$ python3 -q
>>> import numpy as np
>>> import numpy.linalg as la
>>> np.set_printoptions(precision=2, suppress=True, linewidth=120, legacy="1.25")
>>> def rd(a):
...     return np.round(a, 2) + 0
... 
>>> J = np.load("mat.npy")
>>> J
array([[ -9.18,  -4.89,  -4.22],
       [ -4.17,  -1.78,   0.16],
       [  2.37,   0.83,   2.23],
       [ -7.54,  -3.41,  -3.59],
       [  7.52,   5.25,  -2.03],
       [ -2.47,  -0.47,   0.17],
       [ -0.62,   0.46,  -0.87],
       [-10.93,  -6.44,   0.45],
       [ -9.69,  -7.13,   0.66],
       [ -4.36,  -2.73,   0.79],
       [  8.41,   3.78,  -0.24],
       [ -0.13,   0.52,   1.1 ],
       [ 12.03,   5.74,   3.38],
       [ -4.38,  -3.25,   1.09],
       [  4.14,   2.69,  -0.91],
       [  4.84,   3.55,  -0.5 ],
       [  7.73,   3.86,   1.16],
       [ 22.39,  12.33,   5.02],
       [  5.35,   3.2 ,   0.  ]])
>>> Y = J / np.sqrt((J ** 2).mean(axis=1, keepdims=True))
>>> rd(la.norm(Y, axis=1))
array([1.73, 1.73, 1.73, 1.73, 1.73, 1.73, 1.73, 1.73, 1.73, 1.73, 1.73, 1.73, 1.73, 1.73, 1.73, 1.73, 1.73, 1.73,
       1.73])
>>> la.matrix_rank(Y) == la.matrix_rank(J)
True
>>> Y = np.c_[J[:, :2] @ np.array([[0, 2], [3, 3]]), np.array([1, -5, -5, -4, -5, -5, 5, 2, 4, 1, 5, 0, -3, 0, 3, -3, -1, -3, -4])]
>>> rd(Y)
array([[-14.67, -33.03,   1.  ],
       [ -5.34, -13.68,  -5.  ],
       [  2.49,   7.23,  -5.  ],
       [-10.23, -25.31,  -4.  ],
       [ 15.75,  30.79,  -5.  ],
       [ -1.41,  -6.35,  -5.  ],
       [  1.38,   0.14,   5.  ],
       [-19.32, -41.18,   2.  ],
       [-21.39, -40.77,   4.  ],
       [ -8.19, -16.91,   1.  ],
       [ 11.34,  28.16,   5.  ],
       [  1.56,   1.3 ,   0.  ],
       [ 17.22,  41.28,  -3.  ],
       [ -9.75, -18.51,   0.  ],
       [  8.07,  16.35,   3.  ],
       [ 10.65,  20.33,  -3.  ],
       [ 11.58,  27.04,  -1.  ],
       [ 36.99,  81.77,  -3.  ],
       [  9.6 ,  20.3 ,  -4.  ]])
>>> la.matrix_rank(Y)
3
>>> la.matrix_rank(np.c_[J, Y])
4
>>> rd(la.lstsq(J, Y[:, 0])[0])
array([0., 3., 0.])
